$ ipython --no-banner

In [1]: import numpy as np

In [2]: np.set_printoptions(precision=2, suppress=True, linewidth=140, sign=" ")

In [3]: def tidy(a):
   ...:     return np.round(a, 2) + 0
   ...: 

In [4]: arr = np.loadtxt("m.csv", delimiter=",")

In [5]: print(arr)
[[ 2.  1.  0.  0.  0.  0.  0.  0.  0.  0.  0.  0.  0.  0.]
 [ 0.  2.  1.  0.  0.  0.  0.  0.  0.  0.  0.  0.  0.  0.]
 [ 0.  0.  2.  1.  0.  0.  0.  0.  0.  0.  0.  0.  0.  0.]
 [ 0.  0.  0.  2.  1.  0.  0.  0.  0.  0.  0.  0.  0.  0.]
 [ 0.  0.  0.  0.  2.  1.  0.  0.  0.  0.  0.  0.  0.  0.]
 [ 0.  0.  0.  0.  0.  2.  1.  0.  0.  0.  0.  0.  0.  0.]
 [ 0.  0.  0.  0.  0.  0.  2.  1.  0.  0.  0.  0.  0.  0.]
 [ 0.  0.  0.  0.  0.  0.  0.  2.  1.  0.  0.  0.  0.  0.]
 [ 0.  0.  0.  0.  0.  0.  0.  0.  2.  1.  0.  0.  0.  0.]
 [ 0.  0.  0.  0.  0.  0.  0.  0.  0.  2.  1.  0.  0.  0.]
 [ 0.  0.  0.  0.  0.  0.  0.  0.  0.  0.  2.  1.  0.  0.]
 [ 0.  0.  0.  0.  0.  0.  0.  0.  0.  0.  0.  2.  1.  0.]
 [ 0.  0.  0.  0.  0.  0.  0.  0.  0.  0.  0.  0.  2.  1.]
 [ 0.  0.  0.  0.  0.  0.  0.  0.  0.  0.  0.  0.  0.  2.]]

In [6]: Q, Rm = np.linalg.qr(arr)

In [7]: print(np.allclose(Rm.T @ Rm, arr.T @ arr))
True

In [8]: print(abs(Rm[0, 0]), tidy(np.linalg.norm(arr[:, 0])))
2.0 2.0

In [9]: U, sigma, VT = np.linalg.svd(arr, full_matrices=False)

In [10]: print(tidy(np.sqrt((sigma ** 2).sum())), tidy(np.linalg.norm(arr)))
8.31 8.31

In [11]: r0 = np.array([0, 1, 2, 0, 0, 0]) + 0.5

In [12]: data = np.eye(6) - 2 * np.outer(r0, r0) / (r0 @ r0)

In [13]: print(tidy(data))
[[ 0.95 -0.16 -0.26 -0.05 -0.05 -0.05]
 [-0.16  0.53 -0.79 -0.16 -0.16 -0.16]
 [-0.26 -0.79 -0.32 -0.26 -0.26 -0.26]
 [-0.05 -0.16 -0.26  0.95 -0.05 -0.05]
 [-0.05 -0.16 -0.26 -0.05  0.95 -0.05]
 [-0.05 -0.16 -0.26 -0.05 -0.05  0.95]]

In [14]: ev, V = np.linalg.eigh(data)

In [15]: print(tidy(np.linalg.svd(data, compute_uv=False)))
[ 1.  1.  1.  1.  1.  1.]

In [16]: print(tidy(V @ np.diag(ev) @ V.T))
[[ 0.95 -0.16 -0.26 -0.05 -0.05 -0.05]
 [-0.16  0.53 -0.79 -0.16 -0.16 -0.16]
 [-0.26 -0.79 -0.32 -0.26 -0.26 -0.26]
 [-0.05 -0.16 -0.26  0.95 -0.05 -0.05]
 [-0.05 -0.16 -0.26 -0.05  0.95 -0.05]
 [-0.05 -0.16 -0.26 -0.05 -0.05  0.95]]

In [17]: print(tidy(V.T @ V))
[[ 1.  0.  0.  0.  0.  0.]
 [ 0.  1.  0.  0.  0.  0.]
 [ 0.  0.  1.  0.  0.  0.]
 [ 0.  0.  0.  1.  0.  0.]
 [ 0.  0.  0.  0.  1.  0.]
 [ 0.  0.  0.  0.  0.  1.]]

In [18]: print(tidy(ev.sum()), tidy(np.trace(data)))
4.0 4.0

In [19]: print((ev > 1e-8).sum(), (ev < -1e-8).sum())
5 1

In [20]: print(tidy(V.T @ data @ V))
[[-1.  0.  0.  0.  0.  0.]
 [ 0.  1.  0.  0.  0.  0.]
 [ 0.  0.  1.  0.  0.  0.]
 [ 0.  0.  0.  1.  0.  0.]
 [ 0.  0.  0.  0.  1.  0.]
 [ 0.  0.  0.  0.  0.  1.]]
